>>> import numpy as np
>>> np.set_printoptions(precision=2, suppress=True, linewidth=100, legacy="1.25")
>>> E = np.loadtxt("data.csv", delimiter=",")
>>> print(E)
[[  5.  -3.   1.   0.  -1. -10.   5. -11. -10.  -8. -10.  -5.   3.]
 [  4.  -4.   0.  -1.  -2. -11.   4. -12. -11.  -9. -11.  -6.   2.]
 [  7.  -1.   3.   2.   1.  -8.   7.  -9.  -8.  -6.  -8.  -3.   5.]
 [  7.  -1.   3.   2.   1.  -8.   7.  -9.  -8.  -6.  -8.  -3.   5.]
 [  7.  -1.   3.   2.   1.  -8.   7.  -9.  -8.  -6.  -8.  -3.   5.]
 [  6.  -2.   2.   1.   0.  -9.   6. -10.  -9.  -7.  -9.  -4.   4.]
 [  7.  -1.   3.   2.   1.  -8.   7.  -9.  -8.  -6.  -8.  -3.   5.]
 [  9.   1.   5.   4.   3.  -6.   9.  -7.  -6.  -4.  -6.  -1.   7.]
 [  6.  -2.   2.   1.   0.  -9.   6. -10.  -9.  -7.  -9.  -4.   4.]
 [ 10.   2.   6.   5.   4.  -5.  10.  -6.  -5.  -3.  -5.   0.   8.]
 [  8.   0.   4.   3.   2.  -7.   8.  -8.  -7.  -5.  -7.  -2.   6.]
 [  4.  -4.   0.  -1.  -2. -11.   4. -12. -11.  -9. -11.  -6.   2.]
 [  4.  -4.   0.  -1.  -2. -11.   4. -12. -11.  -9. -11.  -6.   2.]]
>>> round(np.linalg.norm(E, 2) / np.linalg.norm(E), 2)
0.96
>>> np.linalg.cond(E) > 100
True
>>> np.argsort(-np.linalg.norm(E, axis=0).round(6), kind="stable")[:3]
array([7, 5, 8])
>>> np.linalg.matrix_rank(E, rtol=0.1)
2
>>> mat = np.load("run0.npy")
>>> print(mat)
[[-3 -2  2  1  3]
 [ 0 -1  1  4 -4]
 [ 4  2  1  3  0]
 [-5 -5  5  0  3]
 [ 5 -1 -3 -1  2]]
>>> O, V = np.linalg.qr(mat[:, :3])[0], np.linalg.qr(mat[:, 3:])[0]
>>> sig = np.linalg.svd(O.T @ V, compute_uv=False)
>>> round(float(np.linalg.norm(O @ O.T - V @ V.T, 2)), 2)
1.0
>>> sig
array([0.85, 0.5 ])
>>> rng = np.random.default_rng(513)
>>> lab = rng.permutation(5)
>>> lab
array([4, 1, 2, 0, 3])
>>> A2 = mat[lab][:, lab]
>>> np.trace(A2)
-1
>>> A2
array([[ 2, -1, -3,  5, -1],
       [-4, -1,  1,  0,  4],
       [ 0,  2,  1,  4,  3],
       [ 3, -2,  2, -3,  1],
       [ 3, -5,  5, -5,  0]])
>>> np.allclose(A2, mat)
False
>>> np.diag(A2)
array([ 2, -1,  1, -3,  0])
>>> Uu, sig = np.linalg.svd(mat)
Traceback (most recent call last):
  File "<python-input-22>", line 1, in <module>
    Uu, sig = np.linalg.svd(mat)
    ^^^^^^^
ValueError: too many values to unpack (expected 2)
>>> Uu, sig, VT = np.linalg.svd(mat, full_matrices=False)
>>> print(sig / sig[0])
[1.   0.61 0.44 0.28 0.13]
>>> (sig > 1e-8).sum()
5
>>> np.abs(VT[0])
array([0.71, 0.44, 0.49, 0.01, 0.26])
>>> np.cumsum(sig ** 2) / np.sum(sig ** 2)
array([0.6 , 0.83, 0.94, 0.99, 1.  ])
>>> sig
array([11.39,  6.93,  4.98,  3.2 ,  1.5 ])
